In [1]: import numpy as np

In [2]: np.set_printoptions(suppress=True, linewidth=120)

In [3]: def rnd(a):
   ...:     return np.round(a, 3) + 0
   ...: 

In [4]: M = 0.7 ** np.abs(np.subtract.outer(np.arange(7), np.arange(7)))

In [5]: rnd(M)
Out[5]: 
array([[1.   , 0.7  , 0.49 , 0.343, 0.24 , 0.168, 0.118],
       [0.7  , 1.   , 0.7  , 0.49 , 0.343, 0.24 , 0.168],
       [0.49 , 0.7  , 1.   , 0.7  , 0.49 , 0.343, 0.24 ],
       [0.343, 0.49 , 0.7  , 1.   , 0.7  , 0.49 , 0.343],
       [0.24 , 0.343, 0.49 , 0.7  , 1.   , 0.7  , 0.49 ],
       [0.168, 0.24 , 0.343, 0.49 , 0.7  , 1.   , 0.7  ],
       [0.118, 0.168, 0.24 , 0.343, 0.49 , 0.7  , 1.   ]])

In [6]: Y = M / np.sqrt((M ** 2).mean(axis=1, keepdims=True))

In [7]: rnd(np.linalg.norm(Y, axis=1))
Out[7]: array([2.646, 2.646, 2.646, 2.646, 2.646, 2.646, 2.646])

In [8]: rnd(Y[5])
Out[8]: array([0.286, 0.408, 0.583, 0.833, 1.19 , 1.699, 1.19 ])

In [9]: np.linalg.matrix_rank(M - M.mean(axis=1, keepdims=True))
Out[9]: np.int64(6)

In [10]: E = np.array([[1, 1, 1, 1, 1, 1],
    ...:     [1, 1, 1, 1, 1, 1],
    ...:     [1, 2, 1, 2, 1, 2],
    ...:     [1, 1, 1, 1, 1, 1],
    ...:     [1, 1, 1, 1, 1, 1],
    ...:     [1, 2, 1, 2, 1, 2]])

In [11]: # rows 0 and 1 are equal

In [12]: rk = np.linalg.matrix_rank(E)

In [13]: rk
Out[13]: np.int64(2)

In [14]: null = np.linalg.svd(E)[2][rk:].T

In [15]: rnd(null @ null.T)
Out[15]: 
array([[ 0.667,  0.   , -0.333,  0.   , -0.333,  0.   ],
       [ 0.   ,  0.667,  0.   , -0.333,  0.   , -0.333],
       [-0.333,  0.   ,  0.667,  0.   , -0.333,  0.   ],
       [ 0.   , -0.333,  0.   ,  0.667,  0.   , -0.333],
       [-0.333,  0.   , -0.333,  0.   ,  0.667,  0.   ],
       [ 0.   , -0.333,  0.   , -0.333,  0.   ,  0.667]])

In [16]: null.shape
Out[16]: (6, 4)

In [17]: [int(np.linalg.matrix_rank(E[:, :j + 1])) for j in range(6)]
Out[17]: [1, 2, 2, 2, 2, 2]

In [18]: [int(np.linalg.matrix_rank(E[:i])) for i in range(1, len(E) + 1)]
Out[18]: [1, 1, 2, 2, 2, 2]

In [19]: C2 = E.T @ E

In [20]: (E @ E.T).shape
Out[20]: (6, 6)

In [21]: np.diag(C2)
Out[21]: array([ 6, 12,  6, 12,  6, 12])

In [22]: rnd(np.linalg.eigvalsh(C2)[::-1])
Out[22]: array([52.632,  1.368,  0.   ,  0.   ,  0.   ,  0.   ])

In [23]: np.argsort(-np.linalg.norm(E, axis=0).round(6), kind="stable")[:3]
Out[23]: array([1, 3, 5])

In [24]: np.allclose(M, M.T)
Out[24]: True

In [25]: np.trace(M)
Out[25]: np.float64(7.0)

In [26]: rnd((M + M.T) / 2)
Out[26]: 
array([[1.   , 0.7  , 0.49 , 0.343, 0.24 , 0.168, 0.118],
       [0.7  , 1.   , 0.7  , 0.49 , 0.343, 0.24 , 0.168],
       [0.49 , 0.7  , 1.   , 0.7  , 0.49 , 0.343, 0.24 ],
       [0.343, 0.49 , 0.7  , 1.   , 0.7  , 0.49 , 0.343],
       [0.24 , 0.343, 0.49 , 0.7  , 1.   , 0.7  , 0.49 ],
       [0.168, 0.24 , 0.343, 0.49 , 0.7  , 1.   , 0.7  ],
       [0.118, 0.168, 0.24 , 0.343, 0.49 , 0.7  , 1.   ]])

In [27]: data = np.load("m.npy")

In [28]: rnd(data)
Out[28]: 
array([[ 0.595,  0.462, -0.167],
       [ 0.462,  0.473,  0.19 ],
       [-0.167,  0.19 ,  0.931]])

In [29]: # equal to its transpose

In [30]: w, V = np.linalg.eigh(data)

In [31]: x = np.array([-2, 2, 0])

In [32]: rnd(V * np.abs(w) @ V.T)
Out[32]: 
array([[ 0.595,  0.462, -0.167],
       [ 0.462,  0.473,  0.19 ],
       [-0.167,  0.19 ,  0.931]])

In [33]: rnd(x @ data @ x)
Out[33]: np.float64(0.581)

In [34]: rk = np.linalg.matrix_rank(data)

In [35]: rk
Out[35]: np.int64(2)

In [36]: null = np.linalg.svd(data)[2][rk:].T

In [37]: np.linalg.matrix_rank(data.T @ data), np.linalg.matrix_rank(data @ data.T)
Out[37]: (np.int64(2), np.int64(2))

In [38]: rnd(null @ null.T)
Out[38]: 
array([[ 0.405, -0.462,  0.167],
       [-0.462,  0.527, -0.19 ],
       [ 0.167, -0.19 ,  0.069]])

In [39]: np.allclose(data @ null, 0)
Out[39]: True

In [40]: null.shape
Out[40]: (3, 1)

In [41]: [int(np.linalg.matrix_rank(data[:, :j + 1])) for j in range(3)]
Out[41]: [1, 2, 2]

In [42]: rnd(null[:, 0] / null[np.abs(null[:, 0]).round(6).argmax(), 0])
Out[42]: array([-0.876,  1.   , -0.361])
